% ipython --no-banner

In [1]: import numpy as np

In [2]: import numpy.linalg as la

In [3]: np.set_printoptions(suppress=True, linewidth=160)

In [4]: def rd(a):
   ...:     return np.round(a, 2) + 0
   ...: 

In [5]: J = np.load("w.npy")

In [6]: J
Out[6]: 
array([[ 2.,  0., -2.],
       [-4.,  0.,  4.],
       [ 4.,  0., -4.]])

In [7]: rd(la.norm(J, 2) / la.norm(J))
Out[7]: np.float64(1.0)

In [8]: rd(J @ la.pinv(J) @ J)
Out[8]: 
array([[ 2.,  0., -2.],
       [-4.,  0.,  4.],
       [ 4.,  0., -4.]])

In [9]: np.allclose(J[:-1].T @ la.lstsq(J[:-1].T, J[-1])[0], J[-1])
Out[9]: True

In [10]: rd(np.trace(la.pinv(J) @ J))
Out[10]: np.float64(1.0)

In [11]: left, sig, VT = la.svd(J)

In [12]: np.argmax(sig[:-1] / (sig[1:] + 1e-6)) + 1
Out[12]: np.int64(1)

In [13]: rd(sig)
Out[13]: array([8.49, 0.  , 0.  ])

In [14]: B = left[:, :1] @ np.diag(sig[:1]) @ VT[:1]

In [15]: la.matrix_rank(B)
Out[15]: np.int64(1)

In [16]: rd(B)
Out[16]: 
array([[ 2.,  0., -2.],
       [-4.,  0.,  4.],
       [ 4.,  0., -4.]])

In [17]: rd(la.norm(J - B, 2)), sig[1]
Out[17]: (np.float64(0.0), np.float64(0.0))

In [18]: rd(la.norm(J - B) / la.norm(J))
Out[18]: np.float64(0.0)

In [19]: rd(np.abs(J - B).max())
Out[19]: np.float64(0.0)

In [20]: cov = B.T @ B

In [21]: rd(np.diag(cov))
Out[21]: array([36.,  0., 36.])

In [22]: (B @ B.T).shape
Out[22]: (3, 3)

In [23]: rd(la.eigvalsh(cov)[::-1])
Out[23]: array([72.,  0.,  0.])

In [24]: rd(la.svd(B, compute_uv=False) ** 2)
Out[24]: array([72.,  0.,  0.])
